In [1]: import numpy as np

In [2]: np.set_printoptions(precision=1, suppress=True, linewidth=100)

In [3]: def rnd(a):
   ...:     return np.round(a, 1) + 0
   ...: 

In [4]: rng = np.random.default_rng(86)

In [5]: W0 = rng.normal(size=(32, 5))

In [6]: W0 = 10 * W0 / np.linalg.norm(W0, axis=1, keepdims=True)

In [7]: rnd(W0)
Out[7]: 
array([[-7.8, -1.2,  3.2,  3.4, -3.9],
       [ 3.4,  2.6,  0.7,  1.5, -8.9],
       [-0.5, -0.7,  5.4,  0.3, -8.3],
       [ 4.2,  5.9, -0.1,  6.1,  3.2],
       [ 0.5, -8.3, -5.4,  0.1,  1.2],
       [ 0.2, -4.6, -5.3,  1.9,  6.9],
       [ 5.1, -4.9,  6. ,  3. , -2. ],
       [ 5.9, -6.6, -2.6,  3.6, -1.7],
       [ 8. ,  3.8,  4.1,  2.3,  0.1],
       [-3.8, -1.3, -1.5, -6.7,  6.1],
       [ 3.8, -8. ,  1.5,  3.9,  2.2],
       [-3.6,  3.6,  4.7, -6.8, -2.4],
       [-2.4, -6.7,  6.2, -1.1, -3.2],
       [-6. , -7.5,  0.9,  1.2, -2.4],
       [ 2.8,  3.8, -5.5,  1.9,  6.6],
       [-1.2,  5. , -6.3,  5.7, -1.2],
       [ 7.4, -2.8, -3.4, -5. , -1.1],
       [-3.7,  8.6, -2.5, -1.2, -2.1],
       [-0.5, -4.6,  7.5, -4.6,  1. ],
       [ 0.2, -2. ,  9.6, -2. , -0.4],
       [-8.3, -0.4, -0.3, -4.6, -3.1],
       [-0.9,  5.7, -4.7,  4.9,  4.5],
       [-3.7, -3.1,  6.3, -0.6,  6. ],
       [ 1.7,  8.2, -1.6, -5.2,  1.1],
       [-7. ,  1.4,  1.1,  4. , -5.7],
       [-0.1,  7.9, -3.8, -2.9, -3.9],
       [ 0.4,  6.1, -5.2, -0.7,  5.9],
       [ 2.5, -3.2, -6.1, -6.3,  2.5],
       [-1.7, -2.7, -7. ,  5.5, -3.3],
       [-8.3, -0.9, -0.9, -5.2,  1.3],
       [-3.2, -1.1,  7.3,  3.8, -4.6],
       [-5.2, -5.3, -5.5,  1. , -3.6]])

In [8]: Xc = W0 - W0.mean(axis=0)

In [9]: vecs = np.linalg.svd(Xc)[2][:4]

In [10]: Y = Xc - Xc @ vecs.T @ vecs

In [11]: rnd((Xc @ vecs.T).std(axis=0))
Out[11]: array([5.6, 4.7, 4.3, 4.1])

In [12]: rnd(np.cov(Xc @ vecs.T, rowvar=False))
Out[12]: 
array([[32. ,  0. ,  0. ,  0. ],
       [ 0. , 23.2,  0. ,  0. ],
       [ 0. ,  0. , 19.5,  0. ],
       [ 0. ,  0. ,  0. , 17.1]])

In [13]: np.linalg.norm(Y, axis=1).round(6).argmax()
Out[13]: np.int64(16)

In [14]: rnd(np.linalg.norm(Y) / np.linalg.norm(Xc))
Out[14]: np.float64(0.3)

In [15]: rnd(np.diag(vecs.T @ vecs))
Out[15]: array([0.9, 1. , 0.9, 0.7, 0.6])

In [16]: rnd(Y.std(axis=0))
Out[16]: array([1.1, 0.4, 1.2, 1.8, 2. ])

In [17]: x0 = np.array([-3, 1, 0, 1, -3])

In [18]: h = np.maximum(W0 @ x0, 0)

In [19]: np.flatnonzero(h > 1e-9)
Out[19]: array([ 0,  1,  2, 11, 12, 13, 15, 17, 20, 24, 25, 28, 29, 30, 31])

In [20]: rnd(np.tanh(W0 @ x0))
Out[20]: 
array([ 1. ,  1. ,  1. , -1. , -1. , -1. , -1. , -1. , -1. , -1. , -1. ,  1. ,  1. ,  1. , -1. ,
        1. , -1. ,  1. , -1. , -1. ,  1. , -0.1, -1. , -1. ,  1. ,  1. , -1. , -1. ,  1. ,  1. ,
        1. ,  1. ])

In [21]: rnd(h)
Out[21]: 
array([37.3, 20.6, 26. ,  0. ,  0. ,  0. ,  0. ,  0. ,  0. ,  0. ,  0. , 14.6,  8.8, 18.9,  0. ,
       18. ,  0. , 25. ,  0. ,  0. , 29.4,  0. ,  0. ,  0. , 43.4, 17.1,  0. ,  0. , 17.9, 15.1,
       26. , 22.3])

In [22]: r0, g = W0[23], W0[19]

In [23]: rnd(r0 @ r0)
Out[23]: np.float64(100.0)

In [24]: rnd(r0 @ g)
Out[24]: np.float64(-21.5)

In [25]: pr = (r0 @ g) / (r0 @ r0) * r0

In [26]: rnd(np.outer(r0, g))
Out[26]: 
array([[  0.3,  -3.4,  16. ,  -3.3,  -0.7],
       [  1.5, -16.7,  78.1, -16.3,  -3.5],
       [ -0.3,   3.2, -15. ,   3.1,   0.7],
       [ -1. ,  10.6, -49.8,  10.4,   2.3],
       [  0.2,  -2.2,  10.5,  -2.2,  -0.5]])

In [27]: rnd((g - pr) @ r0)
Out[27]: np.float64(0.0)

In [28]: x0 = np.array([1, 3, -2, 1, -3])

In [29]: rhs = W0 @ x0

In [30]: rnd(np.linalg.lstsq(W0, rhs)[0])
Out[30]: array([ 1.,  3., -2.,  1., -3.])

In [31]: rnd(np.linalg.solve(W0.T @ W0, W0.T @ rhs))
Out[31]: array([ 1.,  3., -2.,  1., -3.])

In [32]: rnd(np.linalg.pinv(W0) @ W0)
Out[32]: 
array([[1., 0., 0., 0., 0.],
       [0., 1., 0., 0., 0.],
       [0., 0., 1., 0., 0.],
       [0., 0., 0., 1., 0.],
       [0., 0., 0., 0., 1.]])

In [33]: rhs = rhs + 0.3 * rng.normal(size=32)

In [34]: rnd(rhs)
Out[34]: 
array([ -2.6,  37.6,  11.3,  18.9, -17.5, -21.9, -12.8,   0.1,  13.4, -29.9, -25.8,  -1.5, -26.5,
       -22. ,   7.3,  35.6,   4.9,  32.2, -36.6, -25.4,  -4.1,  17. , -44.6,  20.9,  15.9,  40.4,
        10.6,  -8.8,  20.1, -18.3,  -3.4,   2.2])

In [35]: c, *_ = np.linalg.lstsq(W0, rhs)

In [36]: c.round()
Out[36]: array([ 1.,  3., -2.,  1., -3.])

In [37]: [round(float(np.linalg.norm(np.linalg.solve(W0.T @ W0 + lam * np.eye(5), W0.T @ rhs))), 2) for lam in (0, 1, 10, 100)]
Out[37]: [4.91, 4.91, 4.83, 4.2]

In [38]: P = W0 @ np.linalg.solve(W0.T @ W0, W0.T)

In [39]: rnd(P @ W0[:, 2])
Out[39]: 
array([ 3.2,  0.7,  5.4, -0.1, -5.4, -5.3,  6. , -2.6,  4.1, -1.5,  1.5,  4.7,  6.2,  0.9, -5.5,
       -6.3, -3.4, -2.5,  7.5,  9.6, -0.3, -4.7,  6.3, -1.6,  1.1, -3.8, -5.2, -6.1, -7. , -0.9,
        7.3, -5.5])

In [40]: np.trace(P)
Out[40]: np.float64(5.0)

In [41]: rnd(np.linalg.eigvalsh(P))
Out[41]: 
array([0., 0., 0., 0., 0., 0., 0., 0., 0., 0., 0., 0., 0., 0., 0., 0., 0., 0., 0., 0., 0., 0., 0.,
       0., 0., 0., 0., 1., 1., 1., 1., 1.])

In [42]: feats = np.array([[0, 0, 0, 0], [0, 2, 0, 0], [0, 0, 1, 0], [0, 0, 0, 3]])

In [43]: rnd(np.sort(np.linalg.eigvals(feats).real))
Out[43]: array([0., 1., 2., 3.])

In [44]: np.flatnonzero(np.linalg.matrix_power((feats != 0) + (feats.T != 0) + np.eye(4), 4)[2])
Out[44]: array([2])

In [45]: (np.linalg.matrix_power((feats != 0) + (feats.T != 0) + np.eye(4), 4) > 0).astype(int)
Out[45]: 
array([[1, 0, 0, 0],
       [0, 1, 0, 0],
       [0, 0, 1, 0],
       [0, 0, 0, 1]])

In [46]: (feats != 0).astype(int)
Out[46]: 
array([[0, 0, 0, 0],
       [0, 1, 0, 0],
       [0, 0, 1, 0],
       [0, 0, 0, 1]])
